$ python3 -q
>>> import numpy as np
>>> from numpy import linalg as LA
>>> np.set_printoptions(precision=4, suppress=True, linewidth=120)
>>> rd = lambda a: np.round(a, 4) + 0
>>> W0 = np.load("data.npy")
>>> W0
array([[1, 2, 2],
       [2, 4, 4],
       [2, 4, 4]])
>>> # rank 1
>>> (W0 - W0.T) / 2
array([[0., 0., 0.],
       [0., 0., 0.],
       [0., 0., 0.]])
>>> LA.matrix_power(W0, 3)
array([[ 81, 162, 162],
       [162, 324, 324],
       [162, 324, 324]])
>>> rd(np.abs(LA.eigvals(W0)).max())
np.float64(9.0)
>>> rd(LA.det(W0))
np.float64(0.0)
>>> w, evecs = LA.eigh(W0)
>>> rd(w.sum()), np.trace(W0)
(np.float64(9.0), np.int64(9))
>>> rd(evecs @ np.diag(w) @ evecs.T)
array([[1., 2., 2.],
       [2., 4., 4.],
       [2., 4., 4.]])
>>> np.unique(w.round(6) + 0, return_counts=True)[1]
array([2, 1])
>>> rd(LA.svd(W0, compute_uv=False))
array([9., 0., 0.])
>>> left, sv, vt = LA.svd(W0)
>>> np.argmax(sv[:-1] / (sv[1:] + 1e-6)) + 1
np.int64(1)
>>> A2 = left[:, :1] @ np.diag(sv[:1]) @ vt[:1]
>>> rd(LA.norm(W0 - A2, 2)), sv[1]
(np.float64(0.0), np.float64(0.0))
>>> LA.matrix_rank(W0, rtol=0.05)
np.int64(1)
>>> A2 = W0[0, 0] * W0[1:] - np.outer(W0[1:, 0], W0[0])
>>> A2
array([[0, 0, 0],
       [0, 0, 0]])
>>> LA.matrix_rank(A2), LA.matrix_rank(W0)
(np.int64(0), np.int64(1))
>>> mat = np.load("x.npy")
>>> mat
array([[0.1, 2. , 1. ],
       [2. , 1.1, 2. ],
       [0. , 2. , 1.1]])
>>> [round(float(x), 4) for x in LA.svd(mat, compute_uv=False)[:3]]
[3.9941, 1.8625, 0.0913]
>>> rd(LA.norm(mat, 2) / LA.norm(mat))
np.float64(0.9061)
>>> np.argsort(-LA.norm(mat, axis=0).round(6), kind="stable")[:3]
array([1, 2, 0])
>>> left, sv, vt = LA.svd(mat)
>>> rd(sv)
array([3.9941, 1.8625, 0.0913])
>>> np.argmax(sv[:-1] / (sv[1:] + 1e-6)) + 1
np.int64(2)
>>> A2 = left[:, :2] @ np.diag(sv[:2]) @ vt[:2]
>>> LA.matrix_rank(A2)
np.int64(2)
>>> LA.matrix_rank(mat, rtol=0.05)
np.int64(2)
>>> rd(np.abs(mat - A2).max())
np.float64(0.0492)
>>> rd(LA.norm(mat - A2) / LA.norm(mat))
np.float64(0.0207)
>>> rd(LA.norm(mat - A2, 2)), rd(sv[2])
(np.float64(0.0913), np.float64(0.0913))
>>> rd(A2)
array([[0.0646, 1.975 , 1.0492],
       [2.0006, 1.1004, 1.9992],
       [0.0343, 2.0242, 1.0524]])
>>> vec = np.array([-5, -3, -1])
>>> target = mat @ vec
>>> coef, lr = np.zeros(3), 1 / LA.norm(mat, 2) ** 2
>>> for i in range(3):
...     coef -= lr * mat.T @ (mat @ coef - target)
...     if i % 1 == 0: print(i, round(LA.norm(mat @ coef - target), 4))
... 
0 3.337
1 2.6173
2 2.0557
>>> rd(LA.cond(mat))
np.float64(43.7579)
>>> vec = np.array([1, 4, 4])
>>> a = np.maximum(mat @ vec, 0)
>>> np.flatnonzero(a > 1e-9)
array([0, 1, 2])
>>> mat.T @ a
array([30.01, 64.84, 54.54])
>>> np.maximum(mat @ (3 * vec), 0)
array([36.3, 43.2, 37.2])
>>> left, sv, vt = LA.svd(mat, full_matrices=False)
>>> rd(sv)
array([3.9941, 1.8625, 0.0913])
>>> rd(np.cumsum(sv ** 2) / np.sum(sv ** 2))
array([0.821 , 0.9996, 1.    ])
>>> np.abs(left[:, 0]).round(6).argmax()
np.int64(1)
>>> (sv > 1e-8).sum()
np.int64(3)
>>> left.shape, sv.shape, vt.shape
((3, 3), (3,), (3, 3))
>>> rd(np.sqrt((sv ** 2).sum())), rd(LA.norm(mat))
(np.float64(4.4079), np.float64(4.4079))
>>> rd(sv / sv[0])
array([1.    , 0.4663, 0.0229])
>>> F = np.loadtxt("layer15.csv", delimiter=",")
>>> F
array([[54.,  0.,  0.],
       [ 2.,  0.,  8.],
       [42.,  0.,  0.],
       [14.,  0.,  0.],
       [42.,  0.,  0.],
       [62.,  0.,  0.],
       [38.,  0.,  0.],
       [74.,  0.,  0.],
       [ 0.,  0., 14.],
       [26.,  0.,  0.],
       [54.,  0.,  0.],
       [10.,  0.,  6.],
       [46.,  0.,  0.],
       [ 2.,  0.,  4.],
       [ 0.,  0., 25.],
       [ 0.,  0., 39.],
       [30.,  0.,  0.],
       [ 0.,  0.,  5.],
       [ 0.,  0., 23.],
       [ 0.,  0., 45.],
       [50.,  0.,  0.],
       [58.,  0.,  0.],
       [ 0.,  0., 15.],
       [ 0.,  0.,  5.]])
>>> # rows and columns are dependent
>>> rk = LA.matrix_rank(F)
>>> rk
np.int64(2)
>>> null = LA.svd(F)[2][rk:].T
>>> np.allclose(F @ null, 0)
True
>>> null[:, 0] / null[np.abs(null[:, 0]).round(6).argmax(), 0]
array([0., 1., 0.])
>>> null @ null.T
array([[0., 0., 0.],
       [0., 1., 0.],
       [0., 0., 0.]])
>>> left, sv, vt = LA.svd(W0)
>>> evecs = vt[:(sv > 1e-8).sum()]
>>> rng = np.random.default_rng(83303)
>>> vec = W0[0] + 4 * W0[1] + rng.integers(2) * np.eye(3)[1]
>>> vec
array([ 9., 18., 18.])
>>> rd(evecs.T @ evecs)
array([[0.1111, 0.2222, 0.2222],
       [0.2222, 0.4444, 0.4444],
       [0.2222, 0.4444, 0.4444]])
>>> LA.matrix_rank(np.vstack([W0, vec]))
np.int64(1)
>>> rd(np.diag(evecs.T @ evecs))
array([0.1111, 0.4444, 0.4444])
>>> vec = np.array([2, -1, 1])
>>> a = np.maximum(F @ vec, 0)
>>> np.flatnonzero(a > 1e-9)
array([ 0,  1,  2,  3,  4,  5,  6,  7,  8,  9, 10, 11, 12, 13, 14, 15, 16, 17, 18, 19, 20, 21, 22, 23])
>>> np.maximum(F @ (3 * vec), 0)
array([324.,  36., 252.,  84., 252., 372., 228., 444.,  42., 156., 324.,  78., 276.,  24.,  75., 117., 180.,  15.,
        69., 135., 300., 348.,  45.,  15.])
>>> F.T @ a
array([60052.,     0.,  5455.])
>>> left, sv, vt = LA.svd(F)
>>> evecs = vt[:(sv > 1e-8).sum()]
>>> vec = F[2] + 4 * F[0] + rng.integers(2) * np.eye(3)[2]
>>> vec
array([258.,   0.,   0.])
>>> rd(evecs.T @ evecs)
array([[1., 0., 0.],
       [0., 0., 0.],
       [0., 0., 1.]])
>>> np.allclose(evecs.T @ evecs @ vec, vec)
True
>>> rd(LA.norm(F, 2) / LA.norm(F))
np.float64(0.922)
>>> [round(float(x), 4) for x in LA.svd(F, compute_uv=False)[:3]]
[173.1597, 72.7098, 0.0]
>>> A = np.load("arr.npy")
>>> A
array([[-0.9, -0.1, -0.4,  0. ],
       [ 1.1,  0.1, -0.5, -0.6],
       [ 1.9,  0.4,  0.8, -1. ]])
>>> vec = np.array([1, 2, 2, 1])
>>> a = np.maximum(A @ vec, 0)
>>> rd(np.maximum(A @ vec, 0) - np.maximum(-A @ vec, 0))
array([-1.9, -0.3,  3.3])
>>> np.flatnonzero(a > 1e-9)
array([2])
>>> A.T @ a
array([ 6.27,  1.32,  2.64, -3.3 ])
>>> A * (a > 1e-9)[:, None]
array([[-0. , -0. , -0. ,  0. ],
       [ 0. ,  0. , -0. , -0. ],
       [ 1.9,  0.4,  0.8, -1. ]])
>>> cov = A.T @ A
>>> rd(np.diag(cov))
array([5.63, 0.18, 1.05, 1.36])
>>> (A @ A.T).shape
(3, 3)
>>> rd(cov)
array([[ 5.63,  0.96,  1.33, -2.56],
       [ 0.96,  0.18,  0.31, -0.46],
       [ 1.33,  0.31,  1.05, -0.5 ],
       [-2.56, -0.46, -0.5 ,  1.36]])
>>> rd(LA.eigvalsh(cov)[::-1])
array([7.3285, 0.746 , 0.1454, 0.    ])
